% python3 -q
>>> import numpy as np
>>> import numpy.linalg as la
>>> np.set_printoptions(precision=1, suppress=True, linewidth=140)
>>> feats = np.load("test2.npy")
>>> print(feats)
[[-1 -1 -1 -1 -1 -1]
 [ 1 -2  1 -2  1 -2]
 [-2  1 -2  1 -2  1]
 [-1 -1 -1 -1 -1 -1]
 [ 1 -2  1 -2  1 -2]
 [-2  1 -2  1 -2  1]]
>>> u = np.array([1, 3, 1])
>>> print(np.correlate(feats[1], feats[0], "full"))
[-1  1  0  2  1  3  4  2  3  1  2]
>>> print(la.lstsq(feats[:-1].T, feats[-1])[2])
2
>>> print(np.allclose(feats[:-1].T @ la.lstsq(feats[:-1].T, feats[-1])[0], feats[-1]))
True
>>> print(np.abs(np.diag(la.qr(feats)[1])) > 1e-9)
[ True  True False False False False]
>>> print(np.unique(feats.round(6), axis=0).shape)
(3, 6)
>>> Uu, s, Vt = la.svd(feats)
>>> evecs = Vt[:(s > 1e-8).sum()]
>>> rng = np.random.default_rng(4484)
>>> x0 = feats[1] + -1 * feats[0] + rng.integers(2) * np.eye(6)[2]
>>> print(x0)
[ 2. -1.  3. -1.  2. -1.]
>>> print(np.allclose(evecs.T @ evecs @ x0, x0))
False
>>> print(np.diag(evecs.T @ evecs))
[0.3 0.3 0.3 0.3 0.3 0.3]
>>> data = np.loadtxt("data.csv", delimiter=",")
>>> print(data)
[[ 0.2  1.3 -0.1]
 [ 1.2  1.4 -0.6]
 [-1.2 -2.   1.4]
 [-2.  -2.2  1.1]
 [-0.1 -0.1  0.2]
 [-1.7 -2.4  1.3]
 [ 2.3  3.7 -1.9]
 [ 1.6  2.  -1.1]
 [-1.2 -2.1  1.3]
 [ 0.5 -0.8  0.7]
 [-2.  -3.8  1.8]
 [ 1.1  2.1 -1.5]
 [ 0.2 -0.1  0.1]
 [-0.7 -0.2 -0.4]
 [ 2.   3.1 -1.6]
 [ 2.   1.8 -1.3]
 [ 1.   1.5 -0.8]
 [ 0.6 -0.2 -0.3]
 [ 1.   1.1 -1. ]
 [ 0.1  0.   0.3]
 [ 0.8  0.9 -0.9]
 [-0.1  0.1  0.2]
 [-2.  -2.3  1.4]
 [-2.5 -3.   2. ]
 [ 1.8  1.9 -1.1]
 [-2.2 -3.2  2. ]]
>>> A2 = np.c_[data[:, :2] @ np.array([[-2, 0], [0, 2]]), np.array([3, 3, 0, -2, 1, 1, 1, -1, 0, -3, 3, 3, -2, 3, 1, 1, 1, 1, 0, 3, -3, 3, 0, 0, -1, -1])]
>>> print(A2)
[[-0.4  2.6  3. ]
 [-2.4  2.8  3. ]
 [ 2.4 -4.   0. ]
 [ 4.  -4.4 -2. ]
 [ 0.2 -0.2  1. ]
 [ 3.4 -4.8  1. ]
 [-4.6  7.4  1. ]
 [-3.2  4.  -1. ]
 [ 2.4 -4.2  0. ]
 [-1.  -1.6 -3. ]
 [ 4.  -7.6  3. ]
 [-2.2  4.2  3. ]
 [-0.4 -0.2 -2. ]
 [ 1.4 -0.4  3. ]
 [-4.   6.2  1. ]
 [-4.   3.6  1. ]
 [-2.   3.   1. ]
 [-1.2 -0.4  1. ]
 [-2.   2.2  0. ]
 [-0.2  0.   3. ]
 [-1.6  1.8 -3. ]
 [ 0.2  0.2  3. ]
 [ 4.  -4.6  0. ]
 [ 5.  -6.   0. ]
 [-3.6  3.8 -1. ]
 [ 4.4 -6.4 -1. ]]
>>> print(la.matrix_rank(A2))
3
>>> print(la.norm(la.qr(data)[0].T @ A2, axis=0) ** 2 / ((A2 ** 2).sum(axis=0) + 1e-12))
[1.  1.  0.1]
